$ python -q
>>> import numpy as np
>>> np.set_printoptions(precision=1, suppress=True, linewidth=140, legacy="1.25")
>>> rd = lambda a: np.round(a, 1) + 0
>>> m1 = np.loadtxt("block0.csv", delimiter=",")
>>> m1
array([[5., 1., 0., 0.],
       [0., 5., 1., 0.],
       [0., 0., 5., 1.],
       [0., 0., 0., 5.]])
>>> vec = np.array([1, -3, 5, -1])
>>> target = m1 @ vec
>>> target
array([  2., -10.,  24.,  -5.])
>>> rd(np.linalg.solve(m1, m1[:, 3]))
array([0., 0., 0., 1.])
>>> rd(np.linalg.solve(m1, target))
array([ 1., -3.,  5., -1.])
>>> rd(np.linalg.solve(m1.T, m1[2]))
array([0., 0., 1., 0.])
>>> vals, vecs = np.linalg.eig(m1)
>>> rd(np.sort(np.linalg.eigvals(m1 @ m1)))
array([25., 25., 25., 25.])
>>> vals
array([5., 5., 5., 5.])
>>> rd(np.sort(np.linalg.eigvals(m1.T)))
array([5., 5., 5., 5.])
>>> m1 @ vecs[:, 0] - vals[0] * vecs[:, 0]
array([0., 0., 0., 0.])
>>> def softmax(z):
...     e = np.exp(z - z.max(axis=-1, keepdims=True))
...     return e / e.sum(axis=-1, keepdims=True)
... 
>>> rd(softmax(m1).sum(axis=1))
array([1., 1., 1., 1.])
>>> rd(softmax(10 * m1[2]))
array([0., 0., 1., 0.])
>>> rd(softmax(m1[2]))
array([0., 0., 1., 0.])
>>> scores = m1 @ m1.T / np.sqrt(4)
>>> softmax(scores).round(6).argmax(axis=1)
array([0, 1, 2, 3])
>>> rd(softmax(scores))
array([[1., 0., 0., 0.],
       [0., 1., 0., 0.],
       [0., 0., 1., 0.],
       [0., 0., 0., 1.]])
>>> K = np.array([[2, 0, 0, 0], [3, 1, 0, 0], [-1, 1, 2, 0], [-2, 0, 0, -1]])
>>> rd(np.sort(np.linalg.eigvals(K)))
array([-1.,  1.,  2.,  2.])
>>> K @ K
array([[ 4,  0,  0,  0],
       [ 9,  1,  0,  0],
       [-1,  3,  4,  0],
       [-2,  0,  0,  1]])
>>> np.prod(np.diag(K)), rd(np.linalg.det(K))
(-4, -4.0)
>>> [int(np.linalg.matrix_rank(np.linalg.matrix_power(K, p))) for p in range(1, 5)]
[4, 4, 4, 4]
>>> data = np.array([[-5.0, -5.8, -4.7],
...     [6.7, -1.0, 8.0],
...     [4.4, -0.3, 7.3],
...     [-1.0, -3.2, -4.3],
...     [-3.0, -5.5, -4.1],
...     [5.3, -3.5, 8.0],
...     [6.0, -1.6, 7.8],
...     [-1.9, -3.0, -4.8],
...     [4.9, 0.5, 7.2],
...     [5.6, -2.3, 7.6],
...     [-3.3, -3.4, -4.9],
...     [5.7, -1.3, 7.7],
...     [5.4, -2.2, 8.1]])
>>> data
array([[-5. , -5.8, -4.7],
       [ 6.7, -1. ,  8. ],
       [ 4.4, -0.3,  7.3],
       [-1. , -3.2, -4.3],
       [-3. , -5.5, -4.1],
       [ 5.3, -3.5,  8. ],
       [ 6. , -1.6,  7.8],
       [-1.9, -3. , -4.8],
       [ 4.9,  0.5,  7.2],
       [ 5.6, -2.3,  7.6],
       [-3.3, -3.4, -4.9],
       [ 5.7, -1.3,  7.7],
       [ 5.4, -2.2,  8.1]])
>>> d = np.linalg.norm(data[:, None] - data[None], axis=-1)
>>> np.flatnonzero(d[1] < d.mean() / 2)
array([ 1,  2,  5,  6,  8,  9, 11, 12])
>>> np.linalg.matrix_rank(d ** 2)
5
>>> Z = data[[7, 2]].astype(float)
>>> for _ in range(5):
...     labels = np.linalg.norm(data[:, None] - Z, axis=-1).argmin(axis=1)
...     Z = np.array([data[labels == j].mean(axis=0) for j in range(2)])
... 
>>> labels
array([0, 1, 1, 0, 0, 1, 1, 0, 1, 1, 0, 1, 1])
>>> rd(Z)
array([[-2.8, -4.2, -4.6],
       [ 5.5, -1.5,  7.7]])
>>> cen = data - data.mean(axis=0)
>>> vecs = np.linalg.svd(cen)[2][:2]
>>> A2 = cen - cen @ vecs.T @ vecs
>>> rd(np.linalg.norm(A2) / np.linalg.norm(cen))
0.1
>>> rd(np.cov(cen @ vecs.T, rowvar=False))
array([[58.9,  0. ],
       [ 0. ,  1.6]])
>>> rd(np.diag(vecs.T @ vecs))
array([0.3, 0.9, 0.8])
>>> rd(A2.std(axis=0))
array([0.5, 0.2, 0.3])
>>> rd((cen @ vecs.T).std(axis=0))
array([7.4, 1.2])
>>> cov = np.cov(data, rowvar=False)
>>> rd(np.corrcoef(data[:, 2], data[:, 1])[0, 1])
0.7
>>> np.argwhere(np.triu(np.abs(np.corrcoef(data.T)) > 0.8, 1))
array([[0, 2]])
>>> cov.shape
(3, 3)
>>> P = np.triu(np.array([[2, 2, 2, 2], [1, 1, 1, 0], [0, 0, 2, 2], [0, 1, 1, 2]]), 1) + np.eye(4)
>>> A2 = P @ m1 @ np.linalg.inv(P)
>>> np.trace(A2), np.trace(m1)
(20.0, 20.0)
>>> np.linalg.matrix_rank(A2)
4
>>> P @ m1 - m1 @ P
array([[ 0.,  0.,  1.,  2.],
       [ 0.,  0.,  0., -1.],
       [ 0.,  0.,  0.,  0.],
       [ 0.,  0.,  0.,  0.]])
>>> A = np.array([[1.0, 0.0, 0.0], [0.0, 1.0, 0.0], [0.0, 0.0, 1.0]])
>>> A
array([[1., 0., 0.],
       [0., 1., 0.],
       [0., 0., 1.]])
>>> # 3 blocks once reordered
>>> vec = np.ones(3)
>>> for _ in range(5):
...     vec = A @ vec
...     vec /= np.linalg.norm(vec)
...     print(round(vec @ A @ vec, 1))
... 
1.0
1.0
1.0
1.0
1.0
>>> rd(vec)
array([0.6, 0.6, 0.6])
>>> rd(np.linalg.eigvalsh(A)[-1])
1.0
>>> rd(np.linalg.matrix_power(A, 100))
array([[1., 0., 0.],
       [0., 1., 0.],
       [0., 0., 1.]])
>>> rd(np.linalg.matrix_power(A, 2))
array([[1., 0., 0.],
       [0., 1., 0.],
       [0., 0., 1.]])
>>> pr = np.eye(3)[0]
>>> for _ in range(4):
...     pr = pr @ A
...     print(pr.round(1))
... 
[1. 0. 0.]
[1. 0. 0.]
[1. 0. 0.]
[1. 0. 0.]
>>> rng = np.random.default_rng(7616)
>>> labels = rng.permutation(3)
>>> A2 = A[:, labels] * rng.choice([-1, 1], 3)
>>> A2
array([[1., 0., 0.],
       [0., 1., 0.],
       [0., 0., 1.]])
>>> left, _, Vh = np.linalg.svd(A.T @ A2)
>>> labels
array([0, 1, 2])
>>> feats = np.load("m.npy")
>>> feats
array([[ 0,  3,  6],
       [ 0,  0,  0],
       [ 0,  3,  4],
       [ 0,  0,  2],
       [ 3, 11,  0],
       [ 0,  0,  0],
       [ 0,  0,  0],
       [ 3, 11,  4],
       [ 1,  7, 10],
       [ 0,  1,  0],
       [ 0,  0,  0],
       [ 0,  5,  6],
       [ 0,  5,  4],
       [ 0,  0,  0],
       [ 0,  0,  0]])
>>> # rows 1 and 5 are equal
>>> Z = feats[[5, 8]].astype(float)
>>> for _ in range(3):
...     labels = np.linalg.norm(feats[:, None] - Z, axis=-1).argmin(axis=1)
...     Z = np.array([feats[labels == j].mean(axis=0) for j in range(2)])
... 
>>> labels
array([1, 0, 0, 0, 1, 0, 0, 1, 1, 0, 0, 1, 1, 0, 0])
>>> np.bincount(labels)
array([9, 6])
>>> np.abs(Z[1] - Z[0]).argmax()
1
>>> A2 = feats + rng.integers(-2, 3, (15, 2)) @ rng.integers(-2, 3, (2, 3))
>>> A2
array([[ 2,  4,  4],
       [ 2,  0, -1],
       [-2,  1,  7],
       [-4, -2,  6],
       [ 3, 11,  0],
       [ 6,  2, -5],
       [-4,  0,  2],
       [-3,  9,  9],
       [ 1,  7, 10],
       [-2,  2,  0],
       [ 0,  1, -1],
       [ 6,  6,  2],
       [ 0,  5,  4],
       [-2, -1,  2],
       [-4, -2,  4]])
>>> rd(np.linalg.svd(A2 - feats, compute_uv=False))
array([17.6,  3.5,  0. ])
>>> np.linalg.matrix_rank(A2 - feats, tol=1e-8)
2
>>> mat = (rng.random((4, 4)) < 0.3) + np.eye(4)
>>> mat /= mat.sum(axis=1, keepdims=True)
>>> rd(mat)
array([[0.5, 0. , 0. , 0.5],
       [0.3, 0.3, 0.3, 0. ],
       [0. , 0. , 1. , 0. ],
       [0.5, 0. , 0. , 0.5]])
>>> # rows sum to 1
>>> A2 = np.array([[6, 4, 7], [1, 3, 7]])
>>> Z = np.kron(A2, mat)
>>> rd(np.linalg.norm(Z, 2)), rd(np.linalg.norm(A2, 2) * np.linalg.norm(mat, 2))
(13.4, 13.4)
>>> np.linalg.matrix_rank(Z)
6
>>> Z.shape
(8, 12)
>>> A2 = mat / np.sqrt((mat ** 2).mean(axis=1, keepdims=True))
>>> rd(mat - mat.mean(axis=1, keepdims=True))
array([[ 0.2, -0.2, -0.2,  0.2],
       [ 0.1,  0.1,  0.1, -0.2],
       [-0.2, -0.2,  0.8, -0.2],
       [ 0.2, -0.2, -0.2,  0.2]])
>>> np.linalg.matrix_rank(mat - mat.mean(axis=1, keepdims=True))
3
>>> rd(A2[1])
array([1.2, 1.2, 1.2, 0. ])
>>> rd(np.linalg.norm(A2, axis=1))
array([2., 2., 2., 2.])
>>> np.linalg.matrix_rank(A2) == np.linalg.matrix_rank(mat)
True
>>> f = np.array([-4, -9, -2])
>>> rd(np.array([np.convolve(row, f, "same") for row in mat]))
array([[-4.5, -1. , -2. , -4.5],
       [-4.3, -5. , -3.7, -0.7],
       [ 0. , -4. , -9. , -2. ],
       [-4.5, -1. , -2. , -4.5]])
>>> T = np.stack([mat, -3 * mat, mat[::-1]])
>>> T.shape
(3, 4, 4)
>>> rd(np.linalg.norm(T, axis=(1, 2)))
array([1.5, 4.6, 1.5])
>>> rd(T.sum(axis=0))
array([[-0.5,  0. ,  0. , -0.5],
       [-0.7, -0.7,  0.3,  0. ],
       [ 0.3,  0.3, -1.7,  0. ],
       [-0.5,  0. ,  0. , -0.5]])
>>> rd(np.einsum("bij,cij->bc", T, T))
array([[ 2.3, -7. ,  1.7],
       [-7. , 21. , -5. ],
       [ 1.7, -5. ,  2.3]])
